In [1]: import numpy as np

In [2]: import numpy.linalg as la

In [3]: np.set_printoptions(suppress=True, linewidth=120)

In [4]: rd = lambda a: np.round(a, 4) + 0

In [5]: arr = np.loadtxt("arr.csv", delimiter=",")

In [6]: arr
Out[6]: 
array([[ 3.,  0.,  0.,  0.,  0.,  0.,  0.,  0.],
       [-1., -2.,  0.,  0.,  0.,  0.,  0.,  0.],
       [ 2.,  1., -2.,  0.,  0.,  0.,  0.,  0.],
       [-3., -3.,  3., -1.,  0.,  0.,  0.,  0.],
       [-1.,  2.,  2., -3., -3.,  0.,  0.,  0.],
       [-1., -3.,  1.,  2., -1., -1.,  0.,  0.],
       [ 3., -2., -1.,  3.,  2., -2., -1.,  0.],
       [ 2.,  1.,  2.,  0.,  1.,  3., -1.,  2.]])

In [7]: # triangular

In [8]: t3 = np.stack([arr, 5 * arr, arr[::-1]])

In [9]: (t3 @ arr.T).shape
Out[9]: (3, 8, 8)

In [10]: la.matrix_rank(arr, rtol=0.1)
Out[10]: np.int64(6)

In [11]: rd(la.norm(arr, 2) / la.norm(arr))
Out[11]: np.float64(0.6502)

In [12]: round(np.log10(la.cond(arr)))
Out[12]: 2

In [13]: out = la.inv(arr)

In [14]: (np.abs(out) > 1e-9).astype(int)
Out[14]: 
array([[1, 0, 0, 0, 0, 0, 0, 0],
       [1, 1, 0, 0, 0, 0, 0, 0],
       [1, 1, 1, 0, 0, 0, 0, 0],
       [1, 1, 1, 1, 0, 0, 0, 0],
       [1, 1, 1, 1, 1, 0, 0, 0],
       [1, 1, 1, 1, 1, 1, 0, 0],
       [1, 1, 1, 1, 1, 1, 1, 0],
       [1, 1, 1, 1, 1, 1, 1, 1]])

In [15]: rd(arr @ out)
Out[15]: 
array([[1., 0., 0., 0., 0., 0., 0., 0.],
       [0., 1., 0., 0., 0., 0., 0., 0.],
       [0., 0., 1., 0., 0., 0., 0., 0.],
       [0., 0., 0., 1., 0., 0., 0., 0.],
       [0., 0., 0., 0., 1., 0., 0., 0.],
       [0., 0., 0., 0., 0., 1., 0., 0.],
       [0., 0., 0., 0., 0., 0., 1., 0.],
       [0., 0., 0., 0., 0., 0., 0., 1.]])

In [16]: rd(la.inv(out))
Out[16]: 
array([[ 3.,  0.,  0.,  0.,  0.,  0.,  0.,  0.],
       [-1., -2.,  0.,  0.,  0.,  0.,  0.,  0.],
       [ 2.,  1., -2.,  0.,  0.,  0.,  0.,  0.],
       [-3., -3.,  3., -1.,  0.,  0.,  0.,  0.],
       [-1.,  2.,  2., -3., -3.,  0.,  0.,  0.],
       [-1., -3.,  1.,  2., -1., -1.,  0.,  0.],
       [ 3., -2., -1.,  3.,  2., -2., -1.,  0.],
       [ 2.,  1.,  2.,  0.,  1.,  3., -1.,  2.]])

In [17]: rd(la.det(arr) * out)
Out[17]: 
array([[  24.,    0.,    0.,    0.,    0.,    0.,    0.,    0.],
       [ -12.,  -36.,    0.,    0.,    0.,    0.,    0.,    0.],
       [  18.,  -18.,  -36.,    0.,    0.,    0.,    0.,    0.],
       [  18.,   54., -108.,  -72.,    0.,    0.,    0.,    0.],
       [ -22.,  -90.,   84.,   72.,  -24.,    0.,    0.,    0.],
       [  88.,  288., -336., -216.,   24.,  -72.,    0.,    0.],
       [ -88., -504.,  552.,  360.,  -96.,  144.,  -72.,    0.],
       [-201., -603.,  774.,  468.,  -72.,  180.,  -36.,   36.]])

In [18]: np.allclose(out, arr.T)
Out[18]: False

In [19]: rd(la.det(arr) * la.det(out))
Out[19]: np.float64(1.0)

In [20]: rd(la.slogdet(arr)[0])
Out[20]: np.float64(1.0)

In [21]: out = np.array([[0, 0], [2, -4], [-2, 4]])

In [22]: E = np.block([[np.zeros((3, 3)), out], [out.T, np.zeros((2, 2))]])

In [23]: E
Out[23]: 
array([[ 0.,  0.,  0.,  0.,  0.],
       [ 0.,  0.,  0.,  2., -4.],
       [ 0.,  0.,  0., -2.,  4.],
       [ 0.,  2., -2.,  0.,  0.],
       [ 0., -4.,  4.,  0.,  0.]])

In [24]: t3 = np.stack([E, 4 * E, E[::-1]])

In [25]: np.einsum("bij,cij->bc", t3, t3)
Out[25]: 
array([[  80.,  320.,   20.],
       [ 320., 1280.,   80.],
       [  20.,   80.,   80.]])

In [26]: la.matrix_rank(t3)
Out[26]: array([2, 2, 2])

In [27]: la.matrix_rank(t3.reshape(3, -1))
Out[27]: np.int64(2)

In [28]: t3.shape
Out[28]: (3, 5, 5)

In [29]: (t3 @ E.T).shape
Out[29]: (3, 5, 5)

In [30]: rd(la.det(t3))
Out[30]: array([0., 0., 0.])

In [31]: Uu, sigma, Vh = la.svd(E)

In [32]: rd(sigma)
Out[32]: array([6.3246, 6.3246, 0.    , 0.    , 0.    ])

In [33]: np.argmax(sigma[:-1] / (sigma[1:] + 1e-6)) + 1
Out[33]: np.int64(2)

In [34]: out = Uu[:, :2] @ np.diag(sigma[:2]) @ Vh[:2]

In [35]: rd(np.abs(E - out).max())
Out[35]: np.float64(0.0)

In [36]: rd(out)
Out[36]: 
array([[ 0.,  0.,  0.,  0.,  0.],
       [ 0.,  0.,  0.,  2., -4.],
       [ 0.,  0.,  0., -2.,  4.],
       [ 0.,  2., -2.,  0.,  0.],
       [ 0., -4.,  4.,  0.,  0.]])

In [37]: np.allclose(E @ E.T, E.T @ E)
Out[37]: True

In [38]: rd(np.sort(np.abs(la.eigvals(E))))
Out[38]: array([0.    , 0.    , 0.    , 6.3246, 6.3246])

In [39]: np.allclose(E, E.T)
Out[39]: True

In [40]: E @ E
Out[40]: 
array([[  0.,   0.,   0.,   0.,   0.],
       [  0.,  20., -20.,   0.,   0.],
       [  0., -20.,  20.,   0.,   0.],
       [  0.,   0.,   0.,   8., -16.],
       [  0.,   0.,   0., -16.,  32.]])

In [41]: Uu, sigma, Vh = la.svd(E)

In [42]: V = Vh[:(sigma > 1e-8).sum()]

In [43]: rng = np.random.default_rng(76845)

In [44]: vec = E[0] + 5 * E[2] + rng.integers(2) * np.eye(5)[0]

In [45]: vec
Out[45]: array([  0.,   0.,   0., -10.,  20.])

In [46]: la.matrix_rank(np.vstack([E, vec]))
Out[46]: np.int64(2)

In [47]: np.allclose(V.T @ V @ vec, vec)
Out[47]: True

In [48]: rd(la.norm(vec - V.T @ V @ vec))
Out[48]: np.float64(0.0)

In [49]: la.cond(E) > 100
Out[49]: np.True_

In [50]: np.argsort(-la.norm(E, axis=0).round(6), kind="stable")[:3]
Out[50]: array([4, 1, 2])

In [51]: la.matrix_rank(E, rtol=0.1)
Out[51]: np.int64(2)

In [52]: [round(float(x), 4) for x in la.svd(E, compute_uv=False)[:3]]
Out[52]: [6.3246, 6.3246, 0.0]

In [53]: m1 = np.load("block7.npy")

In [54]: m1
Out[54]: 
array([[0, 0, 1, 3, 3, 3, 2, 2, 3, 3, 1, 2, 1],
       [1, 0, 0, 1, 3, 3, 3, 2, 2, 3, 3, 1, 2],
       [2, 1, 0, 0, 1, 3, 3, 3, 2, 2, 3, 3, 1],
       [1, 2, 1, 0, 0, 1, 3, 3, 3, 2, 2, 3, 3],
       [3, 1, 2, 1, 0, 0, 1, 3, 3, 3, 2, 2, 3],
       [3, 3, 1, 2, 1, 0, 0, 1, 3, 3, 3, 2, 2],
       [2, 3, 3, 1, 2, 1, 0, 0, 1, 3, 3, 3, 2],
       [2, 2, 3, 3, 1, 2, 1, 0, 0, 1, 3, 3, 3],
       [3, 2, 2, 3, 3, 1, 2, 1, 0, 0, 1, 3, 3],
       [3, 3, 2, 2, 3, 3, 1, 2, 1, 0, 0, 1, 3],
       [3, 3, 3, 2, 2, 3, 3, 1, 2, 1, 0, 0, 1],
       [1, 3, 3, 3, 2, 2, 3, 3, 1, 2, 1, 0, 0],
       [0, 1, 3, 3, 3, 2, 2, 3, 3, 1, 2, 1, 0]])

In [55]: rd(np.sort(np.abs(la.eigvals(m1))))
Out[55]: 
array([ 1.6168,  1.6168,  1.9761,  1.9761,  2.2382,  2.2382,  3.4528,  3.4528,  4.7799,  4.7799,  7.4633,  7.4633,
       24.    ])

In [56]: np.trace(m1)
Out[56]: np.int64(0)

In [57]: u, r1 = m1[6], m1[3]

In [58]: u @ r1
Out[58]: np.int64(42)

In [59]: u @ u
Out[59]: np.int64(60)

In [60]: p = (u @ r1) / (u @ u) * u

In [61]: rd(la.norm(u + r1) ** 2 + la.norm(u - r1) ** 2)
Out[61]: np.float64(240.0)

In [62]: rd(p)
Out[62]: array([1.4, 2.1, 2.1, 0.7, 1.4, 0.7, 0. , 0. , 0.7, 2.1, 2.1, 2.1, 1.4])

In [63]: rd(r1 - p)
Out[63]: array([-0.4, -0.1, -1.1, -0.7, -1.4,  0.3,  3. ,  3. ,  2.3, -0.1, -0.1,  0.9,  1.6])

In [64]: M = np.load("mat.npy")

In [65]: M
Out[65]: 
array([[ 0, -5,  2, -8,  4, -1,  0, -3, -1,  1, -3,  0, -5,  5, -8],
       [ 5,  0,  0,  2,  0, -2,  6, -4,  0,  5,  6, -1,  4, -1, -7],
       [-2,  0,  0, -1, -1, -2,  1, -1,  8,  4, -7, -2, -5, -5,  4],
       [ 8, -2,  1,  0,  7,  7,  0, -2, -1, -2, -4,  4,  3,  4,  4],
       [-4,  0,  1, -7,  0,  5,  2, -5, -2,  4,  5, -7,  3, -3, -2],
       [ 1,  2,  2, -7, -5,  0, -5,  3,  2,  5, -1, -6, -3, -1,  3],
       [ 0, -6, -1,  0, -2,  5,  0,  0, -1, -3, -8, -4, -3, -5,  7],
       [ 3,  4,  1,  2,  5, -3,  0,  0, -5,  5,  5, -5, -3, -1,  3],
       [ 1,  0, -8,  1,  2, -2,  1,  5,  0,  3,  2,  5,  3,  0, -2],
       [-1, -5, -4,  2, -4, -5,  3, -5, -3,  0, -6,  3, -6, -5,  6],
       [ 3, -6,  7,  4, -5,  1,  8, -5, -2,  6,  0, -4, -1, -1, -3],
       [ 0,  1,  2, -4,  7,  6,  4,  5, -5, -3,  4,  0,  2,  0,  4],
       [ 5, -4,  5, -3, -3,  3,  3,  3, -3,  6,  1, -2,  0, -3,  5],
       [-5,  1,  5, -4,  3,  1,  5,  1,  0,  5,  1,  0,  3,  0,  8],
       [ 8,  7, -4, -4,  2, -3, -7, -3,  2, -6,  3, -4, -5, -8,  0]])

In [66]: z = rng.permutation(15)

In [67]: z
Out[67]: array([10,  5, 12,  0, 13,  3,  8,  6, 11, 14,  7,  2,  1,  9,  4])

In [68]: out = M[z][:, z]

In [69]: np.allclose(out, M)
Out[69]: False

In [70]: rd(np.sort(np.abs(la.eigvals(out))))
Out[70]: 
array([ 0.    ,  1.8706,  1.8706,  6.9613,  6.9613, 10.7965, 10.7965, 12.7029, 12.7029, 17.2567, 17.2567, 21.8721,
       21.8721, 25.1383, 25.1383])

In [71]: np.trace(out)
Out[71]: np.int64(0)

In [72]: rd(la.det(out)), rd(la.det(M[z]))
Out[72]: (np.float64(0.0082), np.float64(0.1055))

In [73]: J = np.load("a.npy")

In [74]: J
Out[74]: 
array([[ 1,  0,  0,  1,  5,  4,  0],
       [ 4,  2, -3,  5,  2,  4,  1],
       [ 1,  1, -9,  1,  1,  2,  3],
       [ 4,  2, -9,  5,  1,  1,  3],
       [ 2,  2, -3,  5,  5,  5,  1],
       [ 1,  1, -3,  3,  2,  1,  1]])

In [75]: vec = np.array([-4, -8, 1, 5, -6, 3, 9])

In [76]: a = np.maximum(J @ vec, 0)

In [77]: rd(np.tanh(J @ vec))
Out[77]: array([-1.    , -0.7616,  1.    ,  1.    , -1.    ,  0.    ])

In [78]: a
Out[78]: array([ 0,  0, 11,  8,  0,  0])

In [79]: np.maximum(J @ vec, 0) - np.maximum(-J @ vec, 0)
Out[79]: array([-17,  -1,  11,   8,  -8,   0])

In [80]: np.flatnonzero(a > 1e-9)
Out[80]: array([2, 3])

In [81]: t3 = np.stack([J, 3 * J, J[::-1]])

In [82]: la.matrix_rank(t3.reshape(3, -1))
Out[82]: np.int64(2)

In [83]: t3.sum(axis=0)
Out[83]: 
array([[  5,   1,  -3,   7,  22,  17,   1],
       [ 18,  10, -15,  25,  13,  21,   5],
       [  8,   6, -45,   9,   5,   9,  15],
       [ 17,   9, -45,  21,   5,   6,  15],
       [ 12,  10, -15,  25,  22,  24,   5],
       [  5,   4, -12,  13,  13,   8,   4]])

In [84]: (t3 @ J.T).shape
Out[84]: (3, 6, 6)

In [85]: la.matrix_rank(t3)
Out[85]: array([6, 6, 6])
